>>> import numpy as np
>>> import numpy.linalg as la
>>> np.set_printoptions(precision=3, suppress=True, linewidth=160, floatmode="fixed")
>>> out = np.array([[-2, 3, -1], [-3, -1, 1], [2, -3, 1]])
>>> mat = np.triu(out)
>>> mat
array([[-2,  3, -1],
       [ 0, -1,  1],
       [ 0,  0,  1]])
>>> la.matrix_rank(mat)
np.int64(3)
>>> np.diff(mat, axis=0)
array([[ 2, -4,  2],
       [ 0,  1,  0]])
>>> np.unravel_index(np.abs(mat).argmax(), mat.shape)
(np.int64(0), np.int64(1))
>>> mat.sum(axis=1)
array([0, 0, 1])
>>> np.abs(mat).max()
np.int64(3)
>>> np.count_nonzero(mat)
np.int64(6)
>>> ang = np.radians(135)
>>> r_ = np.eye(3)
>>> r_[0, 0] = r_[1, 1] = np.cos(ang)
>>> r_[0, 1], r_[1, 0] = -np.sin(ang), np.sin(ang)
>>> r_
array([[-0.707, -0.707,  0.000],
       [ 0.707, -0.707,  0.000],
       [ 0.000,  0.000,  1.000]])
>>> out = mat @ r_.T
>>> la.svd(mat, compute_uv=False), la.svd(out, compute_uv=False)
(array([3.914, 1.228, 0.416]), array([3.914, 1.228, 0.416]))
>>> np.allclose(la.norm(mat, axis=1), la.norm(out, axis=1))
True
>>> hat = np.triu(np.array([[3, 1, 1], [0, 2, 0], [0, 2, 1]]), 1) + np.eye(3)
>>> out = hat @ mat @ la.inv(hat)
>>> la.matrix_rank(out)
np.int64(3)
>>> np.poly(out)
array([ 1.000,  2.000, -1.000, -2.000])
>>> np.trace(out), np.trace(mat)
(np.float64(-2.0), np.int64(-2))
>>> Q, r_ = la.qr(mat)
>>> Q
array([[ 1.000,  0.000,  0.000],
       [-0.000,  1.000,  0.000],
       [-0.000, -0.000,  1.000]])
>>> np.allclose(r_.T @ r_, mat.T @ mat)
True
>>> np.abs(np.diag(r_))
array([2.000, 1.000, 1.000])
>>> vals, V = la.eig(mat)
>>> np.sort(la.eigvals(mat @ mat))
array([1.000, 1.000, 4.000])
>>> np.sort(la.eigvals(la.inv(mat)))
array([-1.000, -0.500,  1.000])
>>> np.sort(la.eigvals(mat.T))
array([-2.000, -1.000,  1.000])
>>> A = np.load("layer0.npy")
>>> A
array([[0.111, 0.111, 0.111, 0.333, 0.333],
       [0.000, 0.800, 0.000, 0.000, 0.200],
       [0.400, 0.000, 0.400, 0.000, 0.200],
       [0.231, 0.077, 0.231, 0.308, 0.154],
       [0.333, 0.000, 0.333, 0.000, 0.333]])
>>> Uu, s, Vt = la.svd(A, full_matrices=False)
>>> np.round(np.sqrt((s ** 2).sum()), 3), np.round(la.norm(A), 3)
(np.float64(1.365), np.float64(1.365))
>>> np.round(Uu.T @ A @ Vt.T, 3) + 0
array([[1.021, 0.000, 0.000, 0.000, 0.000],
       [0.000, 0.792, 0.000, 0.000, 0.000],
       [0.000, 0.000, 0.401, 0.000, 0.000],
       [0.000, 0.000, 0.000, 0.180, 0.000],
       [0.000, 0.000, 0.000, 0.000, 0.000]])
>>> (s > 1e-8).sum()
np.int64(4)
>>> np.allclose(Uu * s @ Vt, A)
True
>>> np.abs(Vt[0])
array([0.490, 0.408, 0.490, 0.257, 0.536])
>>> Uu.shape, s.shape, Vt.shape
((5, 5), (5,), (5, 5))
>>> rng = np.random.default_rng(353951)
>>> out = A + rng.integers(-2, 3, (5, 4)) @ rng.integers(-2, 3, (4, 5))
>>> out
array([[-5.889,  0.111, -4.889, -0.667,  1.333],
       [-7.000,  4.800,  5.000, -6.000,  3.200],
       [-3.600,  2.000, -0.600, -5.000,  3.200],
       [-9.769,  4.077, -1.769, -3.692, -1.846],
       [-2.667,  2.000,  4.333, -3.000,  2.333]])
>>> la.matrix_rank(out - A, tol=1e-8)
np.int64(4)
>>> out - A
array([[ -6.000,   0.000,  -5.000,  -1.000,   1.000],
       [ -7.000,   4.000,   5.000,  -6.000,   3.000],
       [ -4.000,   2.000,  -1.000,  -5.000,   3.000],
       [-10.000,   4.000,  -2.000,  -4.000,  -2.000],
       [ -3.000,   2.000,   4.000,  -3.000,   2.000]])
>>> np.abs(out - A).sum(axis=1)
array([13.000, 25.000, 15.000, 22.000, 14.000])
>>> Uu, s, Vt = la.svd(out, full_matrices=False)
>>> np.round(Uu.T @ out @ Vt.T, 3) + 0
array([[17.824,  0.000,  0.000,  0.000,  0.000],
       [ 0.000,  9.509,  0.000,  0.000,  0.000],
       [ 0.000,  0.000,  4.552,  0.000,  0.000],
       [ 0.000,  0.000,  0.000,  2.073,  0.000],
       [ 0.000,  0.000,  0.000,  0.000,  0.313]])
>>> np.round(Uu.T @ Uu, 3) + 0
array([[1.000, 0.000, 0.000, 0.000, 0.000],
       [0.000, 1.000, 0.000, 0.000, 0.000],
       [0.000, 0.000, 1.000, 0.000, 0.000],
       [0.000, 0.000, 0.000, 1.000, 0.000],
       [0.000, 0.000, 0.000, 0.000, 1.000]])
>>> np.round(Vt @ Vt.T, 3) + 0
array([[1.000, 0.000, 0.000, 0.000, 0.000],
       [0.000, 1.000, 0.000, 0.000, 0.000],
       [0.000, 0.000, 1.000, 0.000, 0.000],
       [0.000, 0.000, 0.000, 1.000, 0.000],
       [0.000, 0.000, 0.000, 0.000, 1.000]])
>>> np.abs(Vt[0])
array([0.761, 0.374, 0.105, 0.489, 0.174])
>>> Uu.shape, s.shape, Vt.shape
((5, 5), (5,), (5, 5))
>>> (s > 1e-8).sum()
np.int64(5)
>>> np.abs(Uu[:, 0]).round(6).argmax()
np.int64(1)
